% python3 -q
>>> import numpy as np
>>> np.set_printoptions(precision=2, suppress=True, linewidth=120)
>>> J = np.load("w.npy")
>>> J
array([[-2, -4, -2,  1,  1],
       [-2, -4, -2,  1,  1],
       [ 1,  3,  3, -2, -4]])
>>> np.unique(J.round(6), axis=0).shape
(2, 5)
>>> np.allclose(J[:-1].T @ np.linalg.lstsq(J[:-1].T, J[-1])[0], J[-1])
False
>>> [round(float(x), 2) for x in np.linalg.svd(J, compute_uv=False)[:3]]
[9.1, 2.86, 0.0]
>>> np.linalg.cond(J) > 100
np.True_
>>> np.linalg.matrix_rank(J, rtol=0.1)
np.int64(2)
>>> np.argsort(-np.linalg.norm(J, axis=0).round(6), kind="stable")[:3]
array([1, 4, 2])
>>> E = np.load("mat.npy")
>>> E
array([[ 2., -4.,  4.,  0.,  2.,  6.],
       [-4.,  2., -4.,  0., -2., -6.],
       [ 4., -4.,  2.,  0.,  2.,  6.],
       [ 0.,  0.,  0., -2.,  0.,  0.],
       [ 2., -2.,  2.,  0., -1.,  3.],
       [ 6., -6.,  6.,  0.,  3.,  7.]])
>>> rng = np.random.default_rng(212)
>>> z = rng.permutation(6)
>>> A2 = E[:, z] * rng.choice([-1, 1], 6)
>>> A2
array([[ 4., -0.,  6.,  2., -4.,  2.],
       [-2., -0., -6., -4.,  4., -2.],
       [ 4., -0.,  6.,  4., -2.,  2.],
       [-0.,  2.,  0.,  0., -0.,  0.],
       [ 2., -0.,  3.,  2., -2., -1.],
       [ 6., -0.,  7.,  6., -6.,  3.]])
>>> left, _, vt = np.linalg.svd(E.T @ A2)
>>> np.round(left @ vt, 2) + 0
array([[ 0.,  0.,  0.,  1.,  0.,  0.],
       [-1.,  0.,  0.,  0.,  0.,  0.],
       [ 0.,  0.,  0.,  0., -1.,  0.],
       [ 0., -1.,  0.,  0.,  0.,  0.],
       [ 0.,  0.,  0.,  0.,  0.,  1.],
       [ 0.,  0.,  1.,  0.,  0.,  0.]])
>>> vals, V = np.linalg.eigh(E)
>>> np.abs(V[:, -1])
array([0.43, 0.43, 0.43, 0.  , 0.21, 0.64])
>>> np.linalg.eigvalsh(E + 4 * np.eye(6))
array([ 2.,  2.,  2.,  2.,  2., 24.])
>>> (vals > 1e-8).sum(), (vals < -1e-8).sum()
(np.int64(1), np.int64(5))
>>> np.unique(vals.round(6) + 0, return_counts=True)[1]
array([5, 1])
>>> np.round(V @ np.diag(vals) @ V.T, 2) + 0
array([[ 2., -4.,  4.,  0.,  2.,  6.],
       [-4.,  2., -4.,  0., -2., -6.],
       [ 4., -4.,  2.,  0.,  2.,  6.],
       [ 0.,  0.,  0., -2.,  0.,  0.],
       [ 2., -2.,  2.,  0., -1.,  3.],
       [ 6., -6.,  6.,  0.,  3.,  7.]])
>>> Q, V = np.linalg.qr(E[:, :2])[0], np.linalg.qr(E[:, 2:])[0]
>>> sigma = np.linalg.svd(Q.T @ V, compute_uv=False)
>>> np.round(np.linalg.norm(Q @ Q.T - V @ V.T, 2), 2)
np.float64(1.0)
>>> np.degrees(np.arccos(sigma.clip(0, 1)))
array([11.86, 90.  ])
>>> (sigma > 0.9).sum()
np.int64(1)
>>> vals, V = np.linalg.eigh(E)
>>> vec = np.array([0, -2, -2, -2, -1, 0])
>>> vec @ E @ vec
np.float64(-25.0)
>>> np.round(V * np.abs(vals) @ V.T, 2) + 0
array([[ 5.27, -3.27,  3.27,  0.  ,  1.64,  4.91],
       [-3.27,  5.27, -3.27,  0.  , -1.64, -4.91],
       [ 3.27, -3.27,  5.27,  0.  ,  1.64,  4.91],
       [ 0.  ,  0.  ,  0.  ,  2.  ,  0.  ,  0.  ],
       [ 1.64, -1.64,  1.64,  0.  ,  2.82,  2.45],
       [ 4.91, -4.91,  4.91,  0.  ,  2.45,  9.36]])
>>> m1 = rng.normal(size=(20, 5)) + 20 * np.array([-2, 2, 1, 4, -2])
>>> m1
array([[-38.27,  39.81,  18.82,  81.4 , -40.93],
       [-40.94,  42.87,  19.4 ,  81.05, -40.72],
       [-39.86,  40.77,  20.22,  82.08, -41.37],
       [-39.34,  39.43,  20.94,  80.54, -40.11],
       [-41.31,  40.27,  18.42,  79.05, -37.88],
       [-39.4 ,  38.62,  19.34,  78.41, -39.81],
       [-40.48,  39.94,  20.82,  81.14, -41.32],
       [-40.11,  41.19,  20.42,  79.82, -40.46],
       [-41.36,  39.61,  19.28,  81.75, -42.02],
       [-39.46,  38.82,  19.83,  80.23, -38.21],
       [-40.07,  39.99,  21.07,  81.47, -38.59],
       [-39.76,  39.02,  19.14,  79.41, -41.14],
       [-40.93,  41.77,  20.02,  79.27, -39.55],
       [-41.06,  41.07,  18.99,  81.  , -40.49],
       [-39.23,  41.87,  20.94,  79.14, -38.9 ],
       [-41.34,  41.59,  21.17,  80.36, -40.63],
       [-38.59,  40.68,  20.77,  78.68, -38.68],
       [-39.96,  40.64,  21.27,  79.49, -39.57],
       [-40.28,  37.86,  18.54,  80.29, -38.72],
       [-38.89,  39.85,  21.89,  78.96, -41.74]])
>>> cov = np.cov(m1, rowvar=False)
>>> np.corrcoef(m1.T)
array([[ 1.  , -0.31,  0.27, -0.26,  0.07],
       [-0.31,  1.  ,  0.28,  0.05, -0.1 ],
       [ 0.27,  0.28,  1.  , -0.13, -0.11],
       [-0.26,  0.05, -0.13,  1.  , -0.42],
       [ 0.07, -0.1 , -0.11, -0.42,  1.  ]])
>>> np.argwhere(np.triu(np.abs(np.corrcoef(m1.T)) > 0.8, 1))
array([], shape=(0, 2), dtype=int64)
>>> cov
array([[ 0.87, -0.36,  0.26, -0.27,  0.08],
       [-0.36,  1.54,  0.36,  0.07, -0.16],
       [ 0.26,  0.36,  1.05, -0.15, -0.14],
       [-0.27,  0.07, -0.15,  1.21, -0.56],
       [ 0.08, -0.16, -0.14, -0.56,  1.52]])
>>> np.median(m1, axis=0)
array([-40.01,  40.13,  20.12,  80.26, -40.28])
>>> m1.std(axis=0)
array([0.91, 1.21, 1.  , 1.07, 1.2 ])
>>> vec = np.array([0, 1, 2, 2, 1])
>>> y = m1 @ vec
>>> np.round(np.linalg.solve(m1.T @ m1, m1.T @ y), 2) + 0
array([0., 1., 2., 2., 1.])
>>> np.round(np.linalg.lstsq(m1, y)[0], 2) + 0
array([0., 1., 2., 2., 1.])
>>> y = y + 0.1 * rng.normal(size=20)
>>> y
array([199.42, 203.16, 203.92, 202.27, 197.33, 194.16, 202.57, 201.37, 199.5 , 200.72, 206.34, 194.8 , 200.73, 200.53,
       203.11, 203.93, 200.8 , 202.53, 196.69, 199.81])
>>> beta, *_ = np.linalg.lstsq(m1, y)
>>> np.round(np.linalg.norm(y - m1 @ beta), 2)
np.float64(0.34)
>>> beta.round()
array([0., 1., 2., 2., 1.])
>>> np.round(m1.T @ (y - m1 @ beta), 2) + 0
array([0., 0., 0., 0., 0.])
>>> left, sigma, vt = np.linalg.svd(m1)
>>> sigma
array([482.94,   5.62,   5.04,   3.98,   2.96])
>>> A2 = left[:, :1] @ np.diag(sigma[:1]) @ vt[:1]
>>> np.round(np.abs(m1 - A2).max(), 2)
np.float64(1.93)
>>> np.linalg.matrix_rank(A2)
np.int64(1)
>>> vec = np.array([-1, -1, 3, -1, 0])
>>> y = m1 @ vec
>>> beta, lr = np.zeros(5), 1 / np.linalg.norm(m1, 2) ** 2
>>> for i in range(6):
...     beta -= lr * m1.T @ (m1 @ beta - y)
...     if i % 1 == 0: print(i, round(np.linalg.norm(m1 @ beta - y), 2))
... 
0 13.02
1 13.02
2 13.02
3 13.02
4 13.01
5 13.01
>>> np.round(np.linalg.cond(m1), 2)
np.float64(163.01)
>>> beta
array([ 0.07, -0.07, -0.03, -0.14,  0.07])
